% python3 -q
>>> import numpy as np
>>> np.set_printoptions(precision=1, suppress=True, linewidth=160)
>>> M = np.load("test16.npy")
>>> M.round(1) + 0
array([[ 0. , -0.1,  0.2, -0.1,  0. , -0.1,  0. ],
       [-0.1,  0.1, -0.2,  0.1,  0. ,  0.1,  0. ],
       [ 0.2, -0.2,  0.6, -0.2,  0.1, -0.3, -0.1],
       [-0.1,  0.1, -0.2,  0.1,  0. ,  0.1,  0. ],
       [ 0. ,  0. ,  0.1,  0. ,  0. ,  0. ,  0. ],
       [-0.1,  0.1, -0.3,  0.1,  0. ,  0.1,  0. ],
       [ 0. ,  0. , -0.1,  0. ,  0. ,  0. ,  0. ]])
>>> vec = np.array([-2, 0, 9, 7, -6, -2, -9])
>>> M @ vec
array([ 1.3, -1.5,  4.7, -1.7,  0.6, -2.1, -0.6])
>>> np.linalg.eigvalsh(2 * M - np.eye(7))
array([-1., -1., -1., -1., -1., -1.,  1.])
>>> u = np.array([-2, -3, -5, -3, 0, 3, -4, -1, 4, 5, 3, 3])
>>> J = 5 * np.eye(12) + np.outer(u, u)
>>> J
array([[  9.,   6.,  10.,   6.,   0.,  -6.,   8.,   2.,  -8., -10.,  -6.,  -6.],
       [  6.,  14.,  15.,   9.,   0.,  -9.,  12.,   3., -12., -15.,  -9.,  -9.],
       [ 10.,  15.,  30.,  15.,   0., -15.,  20.,   5., -20., -25., -15., -15.],
       [  6.,   9.,  15.,  14.,   0.,  -9.,  12.,   3., -12., -15.,  -9.,  -9.],
       [  0.,   0.,   0.,   0.,   5.,   0.,   0.,   0.,   0.,   0.,   0.,   0.],
       [ -6.,  -9., -15.,  -9.,   0.,  14., -12.,  -3.,  12.,  15.,   9.,   9.],
       [  8.,  12.,  20.,  12.,   0., -12.,  21.,   4., -16., -20., -12., -12.],
       [  2.,   3.,   5.,   3.,   0.,  -3.,   4.,   6.,  -4.,  -5.,  -3.,  -3.],
       [ -8., -12., -20., -12.,   0.,  12., -16.,  -4.,  21.,  20.,  12.,  12.],
       [-10., -15., -25., -15.,   0.,  15., -20.,  -5.,  20.,  30.,  15.,  15.],
       [ -6.,  -9., -15.,  -9.,   0.,   9., -12.,  -3.,  12.,  15.,  14.,   9.],
       [ -6.,  -9., -15.,  -9.,   0.,   9., -12.,  -3.,  12.,  15.,   9.,  14.]])
>>> vec = np.ones(12)
>>> for _ in range(4):
...     vec = J @ vec
...     vec /= np.linalg.norm(vec)
...     print(round(vec @ J @ vec, 1))
... 
5.0
5.0
5.0
5.0
>>> round(np.linalg.eigvalsh(J)[-1], 1)
np.float64(137.0)
>>> vec = np.array([0, 1, 2, 1, 0, 0, 0, 1, 2, 1, 1, 0])
>>> y = J @ vec
>>> b, lr = np.zeros(12), 1 / np.linalg.norm(J, 2) ** 2
>>> for i in range(30):
...     b -= lr * J.T @ (J @ b - y)
...     if i % 5 == 0: print(i, round(np.linalg.norm(J @ b - y), 1))
... 
0 18.0
5 17.9
10 17.8
15 17.6
20 17.5
25 17.4
>>> round(float(np.linalg.cond(J)), 1)
27.4
>>> b.round(1) + 0
array([0. , 0.1, 0.1, 0.1, 0. , 0. , 0. , 0. , 0. , 0. , 0. , 0. ])
